% python3 -q
>>> import numpy as np
>>> from numpy import linalg as LA
>>> np.set_printoptions(precision=3, suppress=True, linewidth=200, sign=" ")
>>> C = np.array([[-0.3, -1.0, -0.1, 0.1]])
>>> rng = np.random.default_rng(69385)
>>> K = np.array([[2],
...     [0],
...     [0],
...     [2],
...     [-1],
...     [1],
...     [-2],
...     [-2],
...     [-1],
...     [2],
...     [2],
...     [1],
...     [0],
...     [-2],
...     [0],
...     [2],
...     [0],
...     [1],
...     [0],
...     [-1],
...     [1],
...     [1]]) @ C + 0.3 * rng.normal(size=(22, 4))
>>> K
array([[-1.012, -1.599, -0.053, -0.125],
       [-0.389, -0.247,  0.21 , -0.506],
       [ 0.257, -0.098,  0.084,  0.008],
       [-0.555, -1.893, -0.529, -0.257],
       [ 0.719,  0.471,  0.148,  0.148],
       [-0.452, -1.257, -0.217, -0.03 ],
       [ 0.49 ,  2.076, -0.133, -0.282],
       [ 0.377,  1.605,  0.376, -0.074],
       [ 0.709,  0.9  ,  0.371, -0.063],
       [-1.1  , -1.634,  0.09 ,  0.469],
       [-0.423, -1.704, -0.548,  0.15 ],
       [-1.162, -0.991, -0.836,  0.594],
       [-0.437,  0.118, -0.275, -0.191],
       [ 0.476,  2.22 , -0.128, -0.441],
       [ 0.401,  0.069, -0.146, -0.009],
       [-0.83 , -2.174, -0.283,  0.056],
       [ 0.269, -0.528, -0.531, -0.235],
       [-0.637, -0.831, -0.194,  0.597],
       [-0.205,  0.336, -0.323, -0.487],
       [ 0.099,  1.287, -0.097,  0.361],
       [ 0.05 , -1.034, -0.363,  0.336],
       [-0.642, -1.389, -0.292, -0.023]])
>>> x0 = np.array([0, -2, 1, 2])
>>> (K @ x0).argmax()
np.int64(9)
>>> np.sign((K @ x0).round(6))
array([ 1., -1.,  1.,  1., -1.,  1., -1., -1., -1.,  1.,  1.,  1., -1., -1., -1.,  1.,  1.,  1., -1., -1.,  1.,  1.])
>>> LA.norm(K @ x0) <= LA.norm(K, 2) * LA.norm(x0) + 1e-9
np.True_
>>> K @ np.eye(4)[2]
array([-0.053,  0.21 ,  0.084, -0.529,  0.148, -0.217, -0.133,  0.376,  0.371,  0.09 , -0.548, -0.836, -0.275, -0.128, -0.146, -0.283, -0.531, -0.194, -0.323, -0.097, -0.363, -0.292])
>>> B = np.c_[K[:, :2] @ np.array([[-1, 3], [-3, 0]]), np.array([0, -1, -2, -1, -2, -1, 1, 2, 1, -2, -2, -1, -1, -2, -2, 0, 0, 1, 1, 0, -1, -1])]
>>> B
array([[ 5.809, -3.036,  0.   ],
       [ 1.13 , -1.168, -1.   ],
       [ 0.037,  0.772, -2.   ],
       [ 6.232, -1.664, -1.   ],
       [-2.133,  2.157, -2.   ],
       [ 4.224, -1.357, -1.   ],
       [-6.719,  1.47 ,  1.   ],
       [-5.193,  1.132,  2.   ],
       [-3.409,  2.128,  1.   ],
       [ 6.003, -3.3  , -2.   ],
       [ 5.535, -1.268, -2.   ],
       [ 4.135, -3.486, -1.   ],
       [ 0.083, -1.311, -1.   ],
       [-7.137,  1.429, -2.   ],
       [-0.606,  1.203, -2.   ],
       [ 7.353, -2.489,  0.   ],
       [ 1.314,  0.806,  0.   ],
       [ 3.131, -1.91 ,  1.   ],
       [-0.802, -0.615,  1.   ],
       [-3.959,  0.296,  0.   ],
       [ 3.053,  0.151, -1.   ],
       [ 4.809, -1.925, -1.   ]])
>>> LA.matrix_rank(np.c_[K, B])
np.int64(5)
>>> np.round(LA.lstsq(K, B[:, 0])[0], 3) + 0
array([-1., -3.,  0.,  0.])
>>> z = B[:, 1] > np.median(B[:, 1])
>>> r0 = B[z].mean(axis=0) - B[~z].mean(axis=0)
>>> np.argsort(-np.abs(r0).round(6), kind="stable")
array([ 0,  1,  2])
>>> r0
array([-6.727,  3.077,  0.455])
>>> z.astype(int)
array([ 0,  0,  1,  0,  1,  0,  1,  1,  1,  0,  0,  0,  0,  1,  1,  0,  1,  0,  1,  1,  1,  0])
>>> round((((B - B.mean(axis=0)) @ r0 > 0) == z).mean(), 3)
np.float64(0.909)
>>> Xs = (K - K.mean(axis=0)) / K.std(axis=0)
>>> np.argwhere(np.abs(Xs) > 2)
array([[ 11,   2]])
>>> Xs.std(axis=0)
array([ 1.,  1.,  1.,  1.])
>>> c = LA.lstsq(np.delete(Xs, 1, axis=1), Xs[:, 1])[0]
>>> c
array([ 0.68 ,  0.142, -0.081])
>>> r0 = np.array([1, 0])
>>> J = np.array([np.roll(r0, i) for i in range(2)])
>>> J
array([[ 1,  0],
       [ 0,  1]])
>>> th = np.radians(45)
>>> Rm = np.eye(2)
>>> Rm[1, 1] = Rm[0, 0] = np.cos(th)
>>> Rm[1, 0], Rm[0, 1] = -np.sin(th), np.sin(th)
>>> Rm
array([[ 0.707,  0.707],
       [-0.707,  0.707]])
>>> B = J @ Rm.T
>>> np.allclose(J @ J.T, B @ B.T)
True
>>> B
array([[ 0.707, -0.707],
       [ 0.707,  0.707]])
>>> np.allclose(LA.norm(J, axis=1), LA.norm(B, axis=1))
True
>>> LA.svd(J, compute_uv=False), LA.svd(B, compute_uv=False)
(array([ 1.,  1.]), array([ 1.,  1.]))
>>> x0 = np.array([0, 0])
>>> [p for p in range(1, 25) if np.allclose(LA.matrix_power(J, p), np.eye(2))]
[1, 2, 3, 4, 5, 6, 7, 8, 9, 10, 11, 12, 13, 14, 15, 16, 17, 18, 19, 20, 21, 22, 23, 24]
>>> np.sort(np.abs(np.degrees(np.angle(LA.eigvals(J)))))
array([ 0.,  0.])
>>> 2 - LA.matrix_rank(J - np.eye(2), tol=1e-8)
np.int64(2)
>>> r0 = np.array([-4, 4, 1])
>>> mat = r0[np.abs(np.subtract.outer(np.arange(3), np.arange(3)))]
>>> mat
array([[-4,  4,  1],
       [ 4, -4,  4],
       [ 1,  4, -4]])
>>> # equal to its transpose
>>> evals, vecs = LA.eigh(mat)
>>> LA.eigvalsh(mat @ mat)
array([  4.748,  25.   ,  84.252])
>>> np.abs(vecs[:, -1]).round(6).argmax()
np.int64(1)
>>> LA.svd(mat, compute_uv=False)
array([ 9.179,  5.   ,  2.179])
>>> np.round(vecs.T @ mat @ vecs, 3) + 0
array([[-9.179,  0.   ,  0.   ],
       [ 0.   , -5.   ,  0.   ],
       [ 0.   ,  0.   ,  2.179]])
>>> (evals > 1e-8).sum(), (evals < -1e-8).sum()
(np.int64(1), np.int64(2))
>>> evals, vecs = LA.eig(mat)
>>> evals
array([ 2.179, -5.   , -9.179])
>>> evals, vecs = LA.eigh(mat)
>>> x0 = np.array([2, -2, 0])
>>> (np.sign(vecs[:, -1].round(6)) == np.sign(vecs[0, -1].round(6))).astype(int)
array([ 1,  1,  1])
>>> np.abs(mat).sum(axis=1).max(), round(np.abs(evals).max(), 3)
(np.int64(12), np.float64(9.179))
>>> vecs * np.abs(evals) @ vecs.T
array([[ 5.185, -2.465,  0.185],
       [-2.465,  5.987, -2.465],
       [ 0.185, -2.465,  5.185]])
>>> x0 @ mat @ x0
np.int64(-64)
>>> x0 @ mat @ x0 / (x0 @ x0), np.round(evals[0], 3), np.round(evals[-1], 3)
(np.float64(-8.0), np.float64(-9.179), np.float64(2.179))
>>> np.allclose(mat, mat.T)
True
>>> mat @ mat
array([[ 33, -28,   8],
       [-28,  48, -28],
       [  8, -28,  33]])
>>> LA.matrix_power(mat, 4)
array([[ 1937, -2492,  1312],
       [-2492,  3872, -2492],
       [ 1312, -2492,  1937]])
>>> np.trace(mat)
np.int64(-12)
>>> (mat + mat.T) / 2
array([[-4.,  4.,  1.],
       [ 4., -4.,  4.],
       [ 1.,  4., -4.]])
>>> z = rng.permutation(3)
>>> z
array([ 1,  0,  2])
>>> B = mat[z][:, z]
>>> np.diag(B)
array([-4, -4, -4])
>>> B
array([[-4,  4,  4],
       [ 4, -4,  1],
       [ 4,  1, -4]])
>>> np.sort(np.abs(LA.eigvals(B)))
array([ 2.179,  5.   ,  9.179])
>>> feats = np.load("test16.npy")
>>> feats
array([[ 0,  0,  0,  0],
       [ 0,  1,  0,  0],
       [ 0,  0, -2,  0],
       [ 0,  0,  0,  3]])
>>> # 4 groups of indices that never mix
>>> z = rng.permutation(4)
>>> z
array([ 2,  1,  0,  3])
>>> B = feats[z][:, z]
>>> np.diag(B)
array([-2,  1,  0,  3])
>>> np.sort(np.abs(LA.eigvals(B)))
array([ 0.,  1.,  2.,  3.])
>>> LA.matrix_rank(feats - feats[0, 0] * np.eye(4))
np.int64(3)
>>> np.prod(np.diag(feats)), round(float(LA.det(feats)), 3)
(np.int64(0), 0.0)
>>> T = np.stack([feats, -3 * feats, feats[::-1]])
>>> (T @ feats.T).shape
(3, 4, 4)
>>> LA.det(T)
array([ 0.,  0.,  0.])
>>> LA.matrix_rank(T.reshape(3, -1))
np.int64(2)
>>> LA.norm(feats, axis=0)
array([ 0.,  1.,  2.,  3.])
>>> feats[:, 2] @ feats[:, 3]
np.int64(0)
>>> feats.T @ feats
array([[ 0,  0,  0,  0],
       [ 0,  1,  0,  0],
       [ 0,  0,  4,  0],
       [ 0,  0,  0,  9]])
>>> E = np.load("sample0.npy")
>>> E
array([[ 2.371,  4.608,  3.082],
       [-3.682,  5.94 ,  6.331],
       [ 5.285,  0.573,  0.953],
       [ 1.393,  6.007,  3.805],
       [ 4.491,  0.62 ,  1.358],
       [ 6.749, -2.338, -0.264],
       [ 1.008,  5.063,  3.84 ],
       [ 3.207, -1.3  ,  1.68 ],
       [ 0.482,  3.875,  3.905],
       [-4.307,  6.813,  6.789],
       [ 5.057,  1.335,  1.194],
       [ 4.933, -0.25 ,  0.992],
       [ 1.594,  0.715,  2.822],
       [-1.914,  3.733,  5.079],
       [ 0.227,  5.229,  4.258],
       [ 6.211,  2.673,  0.84 ],
       [ 1.376,  1.469,  3.057],
       [ 5.989, -0.4  ,  0.439],
       [-2.765,  6.256,  5.925],
       [ 1.598,  1.769,  2.996],
       [ 7.617, -1.655, -0.584]])
>>> C = E[[18, 2]].astype(float)
>>> for _ in range(3):
...     z = LA.norm(E[:, None] - C, axis=-1).argmin(axis=1)
...     C = np.array([E[z == j].mean(axis=0) for j in range(2)])
... 
>>> z
array([ 0,  0,  1,  0,  1,  1,  0,  1,  0,  0,  1,  1,  1,  0,  0,  1,  1,  1,  0,  1,  1])
>>> np.abs(C[1] - C[0]).argmax()
np.int64(0)
>>> C[1] - C[0]
array([ 5.307, -5.013, -3.489])
>>> C
array([[-0.799,  5.28 ,  4.779],
       [ 4.509,  0.268,  1.29 ]])
>>> [round(float(LA.det(feats[:i, :i])), 2) + 0 for i in range(1, 5)]
[0.0, 0.0, 0.0, 0.0]
>>> np.all(LA.eigvalsh(feats) > 0)
np.False_
>>> Xs = E - E.mean(axis=0)
>>> vecs = LA.svd(Xs)[2][:2]
>>> B = Xs - Xs @ vecs.T @ vecs
>>> np.round(B.std(axis=0), 3) + 0
array([ 0.,  0.,  0.])
>>> np.round(np.cov(Xs @ vecs.T, rowvar=False), 3) + 0
array([[ 23.   ,   0.   ],
       [  0.   ,   1.781]])
>>> round(float(LA.norm(B) / LA.norm(Xs)), 3)
0.0
>>> (Xs @ vecs.T).std(axis=0)
array([ 4.68 ,  1.302])
>>> LA.norm(B, axis=1).round(6).argmax()
np.int64(0)
>>> P = E @ LA.solve(E.T @ E, E.T)
>>> np.allclose(P @ P, P)
True
>>> P @ E[:, 1]
array([ 4.608,  5.94 ,  0.573,  6.007,  0.62 , -2.338,  5.063, -1.3  ,  3.875,  6.813,  1.335, -0.25 ,  0.715,  3.733,  5.229,  2.673,  1.469, -0.4  ,  6.256,  1.769, -1.655])
>>> Xs = E - E.mean(axis=0)
>>> U, s, VT = LA.svd(Xs, full_matrices=False)
>>> np.round(Xs.mean(axis=0), 3) + 0
array([ 0.,  0.,  0.])
>>> LA.matrix_rank(Xs)
np.int64(3)
>>> round(float((s ** 2).sum() ** 2 / (s ** 4).sum()), 3)
1.154
>>> VT[0] * np.sign(VT[0, np.abs(VT[0]).argmax()])
array([ 0.707, -0.55 , -0.445])
>>> np.searchsorted(np.cumsum(s ** 2) / (s ** 2).sum(), 0.9) + 1
np.int64(1)
>>> data = np.load("data.npy")
>>> data
array([[ 0,  0,  1,  1,  0],
       [ 0,  0,  0,  0,  1],
       [ 1,  0,  0,  0,  1],
       [ 1,  0,  0,  0,  0],
       [ 0,  1,  1,  0,  0]])
>>> # rows and columns are dependent
>>> np.round(LA.det(data), 3)
np.float64(0.0)
>>> np.allclose(data, data.T)
True
>>> LA.matrix_power(data, 4)
array([[ 5,  0,  0,  0,  4],
       [ 0,  2,  3,  1,  0],
       [ 0,  3,  6,  3,  0],
       [ 0,  1,  3,  2,  0],
       [ 4,  0,  0,  0,  5]])
>>> np.allclose(data @ data.T, data.T @ data)
True
